>>> import numpy as np
>>> np.set_printoptions(suppress=True, linewidth=200)
>>> r0 = np.array([2, 1, 2, 1])
>>> v = np.array([3, -3, -3, -1])
>>> feats = r0[:, None] + v[None, :]
>>> feats
array([[ 5, -1, -1,  1],
       [ 4, -2, -2,  0],
       [ 5, -1, -1,  1],
       [ 4, -2, -2,  0]])
>>> Uu, sigma, VT = np.linalg.svd(feats)
>>> vecs = VT[:(sigma > 1e-8).sum()]
>>> rng = np.random.default_rng(632)
>>> vec = feats[2] + 2 * feats[0] + rng.integers(2) * np.eye(4)[3]
>>> vec
array([15., -3., -3.,  3.])
>>> np.round(vecs.T @ vecs, 2)
array([[ 0.92, -0.08, -0.08,  0.25],
       [-0.08,  0.42,  0.42,  0.25],
       [-0.08,  0.42,  0.42,  0.25],
       [ 0.25,  0.25,  0.25,  0.25]])
>>> np.linalg.matrix_rank(np.vstack([feats, vec]))
np.int64(2)
>>> mat = np.loadtxt("data.csv", delimiter=",")
>>> mat.round(2)
array([[ 0.36, -0.64, -0.64, -0.21],
       [-0.64,  0.36, -0.64, -0.21],
       [-0.64, -0.64,  0.36, -0.21],
       [-0.21, -0.21, -0.21,  0.93]])
>>> O = mat.astype(float).copy()
>>> for j in range(4):
...     O[:, j] -= O[:, :j] @ (O[:, :j].T @ O[:, j])
...     O[:, j] /= np.linalg.norm(O[:, j])
... 
>>> np.round(O.T @ mat, 2) + 0
array([[1., 0., 0., 0.],
       [0., 1., 0., 0.],
       [0., 0., 1., 0.],
       [0., 0., 0., 1.]])
>>> np.all(np.linalg.eigvalsh(mat) > 0)
np.False_
>>> [round(float(np.linalg.det(mat[:i, :i])), 2) + 0 for i in range(1, 5)]
[0.36, -0.29, -0.93, -1.0]
>>> np.round(mat @ mat.T, 2) + 0
array([[1., 0., 0., 0.],
       [0., 1., 0., 0.],
       [0., 0., 1., 0.],
       [0., 0., 0., 1.]])
>>> np.round(np.linalg.norm(mat, axis=0), 2)
array([1., 1., 1., 1.])
>>> np.round(mat.T @ mat, 2) + 0
array([[1., 0., 0., 0.],
       [0., 1., 0., 0.],
       [0., 0., 1., 0.],
       [0., 0., 0., 1.]])
>>> np.round(np.linalg.pinv(mat), 2)
array([[ 0.36, -0.64, -0.64, -0.21],
       [-0.64,  0.36, -0.64, -0.21],
       [-0.64, -0.64,  0.36, -0.21],
       [-0.21, -0.21, -0.21,  0.93]])
>>> vec = np.array([0, -2, 0, 0])
>>> np.round(mat.T @ (mat @ vec), 2) + 0
array([ 0., -2.,  0.,  0.])
>>> np.round(np.linalg.norm(vec), 2), round(float(np.linalg.norm(mat @ vec)), 2)
(np.float64(2.0), 2.0)
>>> np.round(np.linalg.inv(mat), 2)
array([[ 0.36, -0.64, -0.64, -0.21],
       [-0.64,  0.36, -0.64, -0.21],
       [-0.64, -0.64,  0.36, -0.21],
       [-0.21, -0.21, -0.21,  0.93]])
>>> np.round(np.abs(np.linalg.eigvals(mat)), 2)
array([1., 1., 1., 1.])
